>>> import numpy as np
>>> from numpy import linalg as LA
>>> np.set_printoptions(precision=2, suppress=True, linewidth=140)
>>> def rnd(a):
...     return np.round(a, 2) + 0
... 
>>> K = np.load("sample10.npy")
>>> K
array([[ 1.7 ,  0.7 ,  1.2 , -1.2 , -0.9 ,  0.4 , -0.9 , -1.5 ,  0.8 ],
       [-0.3 , -1.7 ,  0.3 , -1.8 , -0.6 ,  0.2 ,  0.5 , -0.9 ,  0.2 ],
       [-0.8 , -0.5 , -2.  , -0.8 , -0.9 , -0.6 ,  1.5 , -0.3 , -0.4 ],
       [ 1.1 , -0.8 , -0.5 , -1.8 , -0.6 ,  0.6 ,  1.1 , -1.3 ,  0.6 ],
       [ 2.  ,  1.  ,  0.4 ,  0.1 , -0.2 ,  0.1 , -2.5 ,  0.  ,  0.8 ],
       [-0.5 ,  0.5 ,  0.6 ,  1.2 ,  1.3 , -0.5 ,  0.  ,  0.3 , -1.9 ],
       [-0.1 , -1.9 ,  0.9 , -1.8 , -0.1 , -0.6 ,  2.2 , -1.1 , -0.5 ],
       [-0.87, -0.75, -0.27, -0.66, -0.81, -1.58,  0.8 ,  3.1 ,  0.39],
       [-0.8 , -0.1 ,  1.1 ,  0.3 ,  0.7 , -0.3 ,  0.5 , -2.3 ,  0.3 ],
       [-1.1 ,  1.4 ,  0.1 , -0.4 , -0.4 ,  0.4 , -1.  ,  0.2 , -0.2 ],
       [ 1.6 ,  0.2 ,  0.6 ,  1.5 , -0.4 ,  1.1 , -1.8 ,  1.  ,  1.  ],
       [-0.7 , -0.6 , -0.3 , -0.6 , -0.9 , -1.6 ,  1.  ,  3.1 ,  0.2 ]])
>>> O, vecs = LA.qr(K[:, :1])[0], LA.qr(K[:, 1:])[0]
>>> sig = LA.svd(O.T @ vecs, compute_uv=False)
>>> rnd(np.degrees(np.arccos(sig.clip(0, 1))))
array([37.62])
>>> (sig > 0.9).sum()
np.int64(0)
>>> m1 = np.load("arr.npy")
>>> m1
array([[ 2., -1.,  1.,  4.,  1.,  4.,  0.,  1.],
       [ 3.,  2.,  3.,  3.,  0.,  3.,  5.,  5.],
       [ 0.,  0., -5., -1.,  2., -6.,  4.,  5.],
       [ 0.,  0., -7., -9., -7.,  3.,  0.,  4.],
       [ 0.,  0., -9., -4.,  3., -4.,  8.,  5.],
       [ 0.,  0.,  2.,  9., -5., -4., -7.,  8.],
       [ 0.,  0., -1.,  8., -9.,  1., -5.,  7.],
       [ 0.,  0., -9.,  4., -6., -5.,  9., -5.]])
>>> x0 = np.array([2, 2, 3, 0, 0, 1, 1, 2])
>>> y = m1 @ x0
>>> coef, lr = np.zeros(8), 1 / LA.norm(m1, 2) ** 2
>>> for i in range(5):
...     coef -= lr * m1.T @ (m1 @ coef - y)
...     if i % 1 == 0: print(i, round(LA.norm(m1 @ coef - y), 2))
... 
0 31.39
1 24.79
2 20.07
3 16.62
4 14.09
>>> rnd(LA.cond(m1))
np.float64(191.01)
